>>> import numpy as np
>>> np.set_printoptions(precision=2, suppress=True, linewidth=160, legacy="1.25")
>>> J = np.loadtxt("arr.csv", delimiter=",")
>>> J
array([[ 0.,  0.,  0., -1.],
       [ 0.,  0.,  0.,  2.],
       [ 0.,  0.,  0.,  0.],
       [-1.,  2.,  0.,  0.]])
>>> round(float(np.abs(np.linalg.eigvals(J)).max()), 2)
2.24
>>> np.allclose(J, J.T)
True
>>> (J - J.T) / 2
array([[0., 0., 0., 0.],
       [0., 0., 0., 0.],
       [0., 0., 0., 0.],
       [0., 0., 0., 0.]])
>>> vals, vecs = np.linalg.eigh(J)
>>> vec = np.array([-4, -2, 5, 5])
>>> np.round(vecs * np.abs(vals) @ vecs.T, 2) + 0
array([[ 0.45, -0.89,  0.  ,  0.  ],
       [-0.89,  1.79,  0.  ,  0.  ],
       [ 0.  ,  0.  ,  0.  ,  0.  ],
       [ 0.  ,  0.  ,  0.  ,  2.24]])
>>> (np.sign(vecs[:, -1].round(6)) == np.sign(vecs[0, -1].round(6))).astype(int)
array([1, 0, 0, 0])
>>> vec @ J @ vec
0.0
>>> rng = np.random.default_rng(659288)
>>> z = rng.permutation(4)
>>> z
array([1, 0, 3, 2])
>>> M2 = J[z][:, z]
>>> np.trace(M2)
0.0
>>> M2
array([[ 0.,  0.,  2.,  0.],
       [ 0.,  0., -1.,  0.],
       [ 2., -1.,  0.,  0.],
       [ 0.,  0.,  0.,  0.]])
>>> M2 = np.array([[1, 2], [1, 0]])
>>> C = np.kron(M2, J)
>>> np.round(np.linalg.norm(C, 2), 2), round(np.linalg.norm(M2, 2) * np.linalg.norm(J, 2), 2)
(5.12, 5.12)
>>> C.shape
(8, 8)
>>> rank = np.linalg.matrix_rank(J)
>>> rank
2
>>> N = np.linalg.svd(J)[2][rank:].T
>>> np.allclose(J @ N, 0)
True
>>> J @ N
array([[0., 0.],
       [0., 0.],
       [0., 0.],
       [0., 0.]])
>>> [int(np.linalg.matrix_rank(np.delete(J, i, axis=0))) for i in range(4)]
[2, 2, 2, 1]
>>> np.linalg.matrix_rank(J.T @ J), np.linalg.matrix_rank(J @ J.T)
(2, 2)
>>> F = np.load("run8.npy")
>>> F
array([[ 4, -1, -6,  0],
       [ 6,  1, -4,  2]])
>>> u = np.array([0, 2])
>>> np.correlate(F[1], F[0], "full")
array([  0, -36, -12,  47,  -4, -18,   8])
>>> mat = np.load("sample9.npy")
>>> mat
array([[-2.,  0.,  0.],
       [ 0., -2., -3.],
       [ 0., -3., -2.]])
>>> t3 = np.stack([mat, -2 * mat, mat[::-1]])
>>> np.linalg.norm(t3, axis=(1, 2))
array([ 5.48, 10.95,  5.48])
>>> (t3 @ mat.T).shape
(3, 3, 3)
>>> np.linalg.matrix_rank(t3)
array([3, 3, 3])
>>> t3.shape
(3, 3, 3)
>>> vals, vecs = np.linalg.eigh(mat)
>>> np.linalg.eigvalsh(mat + -2 * np.eye(3))
array([-7., -4., -1.])
>>> np.linalg.eigvalsh(mat @ mat)
array([ 1.,  4., 25.])
>>> vals
array([-5., -2.,  1.])
>>> np.abs(vecs[:, -1]).round(6).argmax()
1
>>> vecs @ np.diag(vals) @ vecs.T
array([[-2.,  0.,  0.],
       [ 0., -2., -3.],
       [ 0., -3., -2.]])
>>> np.linalg.svd(mat, compute_uv=False)
array([5., 2., 1.])
>>> np.round(vecs.T @ vecs, 2) + 0
array([[1., 0., 0.],
       [0., 1., 0.],
       [0., 0., 1.]])
>>> U, sig, Vt = np.linalg.svd(J)
>>> vecs = Vt[:(sig > 1e-8).sum()]
>>> vec = J[1] + -3 * J[3] + rng.integers(2) * np.eye(4)[0]
>>> vec
array([ 3., -6.,  0.,  2.])
>>> np.allclose(vecs.T @ vecs @ vec, vec)
True
>>> np.linalg.matrix_rank(np.vstack([J, vec]))
2
>>> vecs.T @ vecs
array([[ 0.2, -0.4,  0. ,  0. ],
       [-0.4,  0.8,  0. ,  0. ],
       [ 0. ,  0. ,  0. ,  0. ],
       [ 0. ,  0. ,  0. ,  1. ]])
>>> vals, vecs = np.linalg.eig(mat)
>>> np.sort(np.linalg.eigvals(mat.T))
array([-5., -2.,  1.])
>>> np.round(mat @ vecs[:, 0] - vals[0] * vecs[:, 0], 2) + 0
array([0., 0., 0.])
>>> np.sort(np.linalg.eigvals(mat @ mat))
array([ 1.,  4., 25.])
>>> feats = np.loadtxt("dump.csv", delimiter=",")
>>> feats
array([[ 6.8 ,  7.81,  8.01],
       [ 3.88,  5.  ,  1.33],
       [ 5.81,  6.49,  6.26],
       [ 3.16,  5.57, -0.98],
       [ 2.13,  4.57,  1.69],
       [ 5.64,  8.17,  6.52],
       [ 1.49,  4.97, -0.19],
       [ 5.62, 10.31,  7.89],
       [ 5.45,  8.94,  7.64],
       [ 1.76,  5.12,  0.57],
       [ 0.83,  5.4 ,  1.39],
       [ 5.18, 10.22,  6.82],
       [ 2.65,  6.73,  1.26],
       [ 2.26,  6.59,  2.1 ],
       [ 7.2 ,  8.2 ,  8.11],
       [ 6.16,  9.85,  8.76],
       [ 2.06,  6.67,  0.31],
       [ 5.01,  8.24,  6.84],
       [ 2.28,  6.49,  0.62],
       [ 4.8 ,  8.6 ,  6.3 ],
       [ 1.91,  5.2 ,  0.52],
       [ 2.12,  4.11,  1.42],
       [ 4.66,  7.23,  6.92]])
>>> C = feats[[6, 11]].astype(float)
>>> for _ in range(6):
...     z = np.linalg.norm(feats[:, None] - C, axis=-1).argmin(axis=1)
...     C = np.array([feats[z == j].mean(axis=0) for j in range(2)])
... 
>>> z
array([1, 0, 1, 0, 0, 1, 0, 1, 1, 0, 0, 1, 0, 0, 1, 1, 0, 1, 0, 1, 0, 0, 1])
>>> np.abs(C[1] - C[0]).argmax()
2
>>> C[1] - C[0]
array([3.46, 3.02, 6.44])
>>> D = np.linalg.norm(feats[:, None] - feats[None], axis=-1)
>>> D.shape
(23, 23)
>>> D[5].round(6).argsort(kind="stable")[:4]
array([ 5, 17, 19,  8])
>>> D.mean(axis=1).argmax()
15
>>> np.unravel_index(D.round(6).argmax(), D.shape)
(6, 15)
>>> u = np.array([-3, 1, 3, 0]) + 0.5
>>> M = np.eye(4) - 2 * np.outer(u, u) / (u @ u)
>>> M
array([[ 0.4 ,  0.36,  0.83,  0.12],
       [ 0.36,  0.79, -0.5 , -0.07],
       [ 0.83, -0.5 , -0.17, -0.17],
       [ 0.12, -0.07, -0.17,  0.98]])
>>> # keeps lengths
>>> u, g = M[2], M[1]
>>> u @ u
1.0
>>> round(float(u @ g), 2)
0.0
>>> pr = (u @ g) / (u @ u) * u
>>> np.round((g - pr) @ u, 2)
0.0
>>> g - pr
array([ 0.36,  0.79, -0.5 , -0.07])
>>> np.linalg.matrix_rank(np.outer(u, g))
1
>>> pr.round(2) + 0
array([0., 0., 0., 0.])
>>> np.round(M.T @ M, 2) + 0
array([[1., 0., 0., 0.],
       [0., 1., 0., 0.],
       [0., 0., 1., 0.],
       [0., 0., 0., 1.]])
>>> round(float(M[:, 3] @ M[:, 1]), 2)
-0.0
>>> np.round(M @ M.T, 2) + 0
array([[1., 0., 0., 0.],
       [0., 1., 0., 0.],
       [0., 0., 1., 0.],
       [0., 0., 0., 1.]])
>>> np.kron(np.eye(2, dtype=int), M)
array([[ 0.4 ,  0.36,  0.83,  0.12,  0.  ,  0.  ,  0.  ,  0.  ],
       [ 0.36,  0.79, -0.5 , -0.07,  0.  ,  0.  , -0.  , -0.  ],
       [ 0.83, -0.5 , -0.17, -0.17,  0.  , -0.  , -0.  , -0.  ],
       [ 0.12, -0.07, -0.17,  0.98,  0.  , -0.  , -0.  ,  0.  ],
       [ 0.  ,  0.  ,  0.  ,  0.  ,  0.4 ,  0.36,  0.83,  0.12],
       [ 0.  ,  0.  , -0.  , -0.  ,  0.36,  0.79, -0.5 , -0.07],
       [ 0.  , -0.  , -0.  , -0.  ,  0.83, -0.5 , -0.17, -0.17],
       [ 0.  , -0.  , -0.  ,  0.  ,  0.12, -0.07, -0.17,  0.98]])
>>> np.round(np.poly(M), 2) + 0
array([ 1., -2.,  0.,  2., -1.])
>>> np.einsum("ii->", M)
2.0
>>> np.round(np.linalg.eigvals(M).sum().real, 2)
2.0
>>> data = np.loadtxt("m.csv", delimiter=",")
>>> data
array([[1., 1., 2.],
       [0., 0., 1.],
       [0., 0., 0.]])
>>> U, sig, Vt = np.linalg.svd(F, full_matrices=False)
>>> np.allclose(U * sig @ Vt, F)
True
>>> np.round(Vt @ Vt.T, 2) + 0
array([[1., 0.],
       [0., 1.]])
>>> np.round(np.abs(Vt[0]), 2) + 0
array([0.7 , 0.  , 0.7 , 0.14])
>>> K = np.load("x.npy")
>>> K
array([[ 1, -1, -1,  1, -1,  1,  1, -1],
       [ 1,  1, -1, -1,  1,  1, -1, -1],
       [ 1, -1, -1,  1,  1, -1, -1,  1],
       [ 1, -1,  1, -1,  1, -1,  1, -1]])
>>> u, g = K[2], K[0]
>>> u @ u
8
>>> pr = (u @ g) / (u @ u) * u
>>> np.linalg.matrix_rank(np.outer(u, g))
1
>>> np.outer(u, g)
array([[ 1, -1, -1,  1, -1,  1,  1, -1],
       [-1,  1,  1, -1,  1, -1, -1,  1],
       [-1,  1,  1, -1,  1, -1, -1,  1],
       [ 1, -1, -1,  1, -1,  1,  1, -1],
       [ 1, -1, -1,  1, -1,  1,  1, -1],
       [-1,  1,  1, -1,  1, -1, -1,  1],
       [-1,  1,  1, -1,  1, -1, -1,  1],
       [ 1, -1, -1,  1, -1,  1,  1, -1]])
>>> (g - pr) @ u
0.0
>>> X = np.load("test13.npy")
>>> X
array([[0, 0, 0, 0],
       [0, 0, 0, 0],
       [0, 0, 0, 1],
       [0, 0, 1, 0]])
>>> rank = np.linalg.matrix_rank(X)
>>> rank
2
>>> N = np.linalg.svd(X)[2][rank:].T
>>> [int(np.linalg.matrix_rank(X[:, :j + 1])) for j in range(4)]
[0, 0, 1, 2]
>>> [int(np.linalg.matrix_rank(X[:i])) for i in range(1, len(X) + 1)]
[0, 0, 1, 2]
>>> [int(np.linalg.matrix_rank(np.delete(X, i, axis=0))) for i in range(4)]
[2, 2, 1, 1]
>>> np.allclose(X @ N, 0)
True
>>> np.linalg.matrix_rank(X.T @ X), np.linalg.matrix_rank(X @ X.T)
(2, 2)
>>> proj = np.triu(np.array([[-1, 0, -1, -2], [-1, 1, 0, -2], [-2, 2, -1, 2], [2, 0, 1, -2]]), 1) + np.eye(4)
>>> M2 = proj @ X @ np.linalg.inv(proj)
>>> np.linalg.matrix_rank(M2)
2
>>> np.trace(M2), np.trace(X)
(0.0, 0)
>>> np.poly(M2)
array([ 1.,  0., -1.,  0.,  0.])
